In [1]: import numpy as np

In [2]: from numpy import linalg as LA

In [3]: np.set_printoptions(suppress=True, linewidth=160)

In [4]: out = np.array([[-4, -4, 4, 1, 5],
   ...:     [4, -3, 3, -1, 5],
   ...:     [-1, 4, -5, -4, 4],
   ...:     [1, 3, -4, -5, -1],
   ...:     [-3, 4, 0, -3, -4]])

In [5]: m1 = out - out.T

In [6]: m1
Out[6]: 
array([[ 0, -8,  5,  0,  8],
       [ 8,  0, -1, -4,  1],
       [-5,  1,  0,  0,  4],
       [ 0,  4,  0,  0,  2],
       [-8, -1, -4, -2,  0]])

In [7]: round(LA.det(m1[::-1]), 3)
Out[7]: np.float64(-0.0)

In [8]: np.round(np.poly(m1), 3) + 0
Out[8]: array([   1.,    0.,  191.,    0., 5025.,    0.])

In [9]: left, sig = LA.svd(m1)
---------------------------------------------------------------------------
ValueError                                Traceback (most recent call last)
Cell In[9], line 1
----> 1 left, sig = LA.svd(m1)

ValueError: too many values to unpack (expected 2)

In [10]: left, sig, Vt = LA.svd(m1, full_matrices=False)

In [11]: np.round(Vt @ Vt.T, 3) + 0
Out[11]: 
array([[1., 0., 0., 0., 0.],
       [0., 1., 0., 0., 0.],
       [0., 0., 1., 0., 0.],
       [0., 0., 0., 1., 0.],
       [0., 0., 0., 0., 1.]])

In [12]: print(round(np.sqrt((sig ** 2).sum()), 3), np.round(LA.norm(m1), 3))
19.545 19.545

In [13]: rk = LA.matrix_rank(m1)

In [14]: rk
Out[14]: np.int64(4)

In [15]: ns = LA.svd(m1)[2][rk:].T

In [16]: ns.shape
Out[16]: (5, 1)

In [17]: np.round(ns[:, 0] / ns[np.abs(ns[:, 0]).round(6).argmax(), 0], 3)
Out[17]: array([-0.292,  0.208,  1.   , -0.937, -0.417])

In [18]: [int(LA.matrix_rank(m1[:, :j + 1])) for j in range(5)]
Out[18]: [1, 2, 3, 4, 4]

In [19]: np.round(m1 @ ns, 3) + 0
Out[19]: 
array([[0.],
       [0.],
       [0.],
       [0.],
       [0.]])

In [20]: G = m1.T @ m1

In [21]: np.allclose(G, G.T)
Out[21]: True

In [22]: np.trace(G), (m1 ** 2).sum()
Out[22]: (np.int64(382), np.int64(382))

In [23]: print(G)
[[153   3  24 -16 -12]
 [  3  82 -36   2 -52]
 [ 24 -36  42  12  39]
 [-16   2  12  20  -4]
 [-12 -52  39  -4  85]]

In [24]: print(LA.matrix_rank(G))
4

In [25]: data = np.load("arr.npy")

In [26]: data.round(3)
Out[26]: 
array([[ 0.02 , -0.196, -0.98 ],
       [-0.196,  0.961, -0.196],
       [-0.98 , -0.196,  0.02 ]])

In [27]: out = m1 / np.sqrt((m1 ** 2).mean(axis=1, keepdims=True))

In [28]: LA.matrix_rank(m1 - m1.mean(axis=1, keepdims=True))
Out[28]: np.int64(4)

In [29]: print(np.round(LA.norm(out, axis=1), 3))
[2.236 2.236 2.236 2.236 2.236]

In [30]: out[0].round(3)
Out[30]: array([ 0.   , -1.446,  0.904,  0.   ,  1.446])

In [31]: np.round(m1 - m1.mean(axis=1, keepdims=True), 3)
Out[31]: 
array([[-1. , -9. ,  4. , -1. ,  7. ],
       [ 7.2, -0.8, -1.8, -4.8,  0.2],
       [-5. ,  1. ,  0. ,  0. ,  4. ],
       [-1.2,  2.8, -1.2, -1.2,  0.8],
       [-5. ,  2. , -1. ,  1. ,  3. ]])

In [32]: LA.matrix_rank(out) == LA.matrix_rank(m1)
Out[32]: np.True_
